% python3 -q
>>> import numpy as np
>>> from numpy import linalg as LA
>>> np.set_printoptions(precision=2, suppress=True, linewidth=120)
>>> J = np.load("layer7.npy")
>>> J
array([[ 2.27,  4.46,  0.04],
       [-2.54,  3.64,  2.3 ],
       [-4.42, -1.28,  1.95],
       [ 3.66,  3.25, -1.02],
       [-0.51, -4.86, -1.05],
       [-1.41,  4.39,  1.93],
       [-4.43,  0.08,  2.32],
       [ 3.53,  3.42, -0.9 ],
       [-0.1 , -4.84, -1.26],
       [ 4.47,  0.7 , -2.13],
       [ 2.39, -3.76, -2.26],
       [ 1.44, -4.38, -1.94],
       [ 4.05, -1.51, -2.51],
       [ 4.34,  1.74, -1.78],
       [-2.53, -4.31,  0.14],
       [ 4.43, -0.1 , -2.32],
       [ 4.47,  0.62, -2.15],
       [ 0.03,  4.83,  1.29],
       [-2.21,  3.9 ,  2.21],
       [-1.02, -4.83, -0.79],
       [-4.35, -1.71,  1.79],
       [-3.11,  3.06,  2.44]])
>>> U, sigma, vt = LA.svd(J, full_matrices=False)
>>> np.round(np.sqrt((sigma ** 2).sum()), 2), np.round(LA.norm(J), 2)
(np.float64(23.45), np.float64(23.45))
>>> U.shape, sigma.shape, vt.shape
((22, 3), (3,), (3, 3))
>>> np.round(vt @ vt.T, 2) + 0
array([[1., 0., 0.],
       [0., 1., 0.],
       [0., 0., 1.]])
>>> np.cumsum(sigma ** 2) / np.sum(sigma ** 2)
array([0.51, 1.  , 1.  ])
>>> np.round(U.T @ U, 2) + 0
array([[1., 0., 0.],
       [0., 1., 0.],
       [0., 0., 1.]])
>>> np.round(U.T @ J @ vt.T, 2) + 0
array([[16.79,  0.  ,  0.  ],
       [ 0.  , 16.37,  0.  ],
       [ 0.  ,  0.  ,  0.  ]])
>>> np.round(sigma / sigma[0], 2) + 0
array([1.  , 0.97, 0.  ])
>>> cen = J - J.mean(axis=0)
>>> U, sigma, vt = LA.svd(cen, full_matrices=False)
>>> (np.sign(U[:, 0]) == np.sign(U[0, 0])).astype(int)
array([1, 1, 1, 0, 0, 1, 1, 0, 0, 0, 0, 0, 0, 0, 0, 0, 0, 1, 1, 0, 1, 1])
>>> np.round((sigma ** 2).sum() ** 2 / (sigma ** 4).sum(), 2)
np.float64(2.0)
>>> np.round(cen.mean(axis=0), 2) + 0
array([0., 0., 0.])
>>> np.searchsorted(np.cumsum(sigma ** 2) / (sigma ** 2).sum(), 0.9) + 1
np.int64(2)
>>> np.round(sigma ** 2 / (sigma ** 2).sum(), 2) + 0
array([0.51, 0.49, 0.  ])
>>> np.abs(vt[0]).argmax()
np.int64(0)
>>> np.abs(U[:, 0]).argmax()
np.int64(21)
>>> vt[0] * np.sign(vt[0, np.abs(vt[0]).argmax()])
array([ 0.68, -0.54, -0.5 ])
>>> sigma.round(2) + 0
array([16.73, 16.31,  0.  ])
>>> Y = np.array([[-1, 1, -2], [-1, -1, -1], [-1, 0, 2]])
>>> LA.matrix_rank(np.vstack([J, Y.T]))
np.int64(3)
>>> np.einsum("ij,ij->i", J, J)
array([25., 25., 25., 25., 25., 25., 25., 25., 25., 25., 25., 25., 25., 25., 25., 25., 25., 25., 25., 25., 25., 25.])
>>> LA.matrix_rank(J @ Y)
np.int64(2)
>>> Y @ J
Traceback (most recent call last):
  File "<python-input-28>", line 1, in <module>
    Y @ J
    ~~^~~
ValueError: matmul: Input operand 1 has a mismatch in its core dimension 0, with gufunc signature (n?,k),(k,m?)->(n?,m?) (size 22 is different from 3)
>>> np.einsum("ij->j", J)
array([ 8.45,  2.52, -3.7 ])
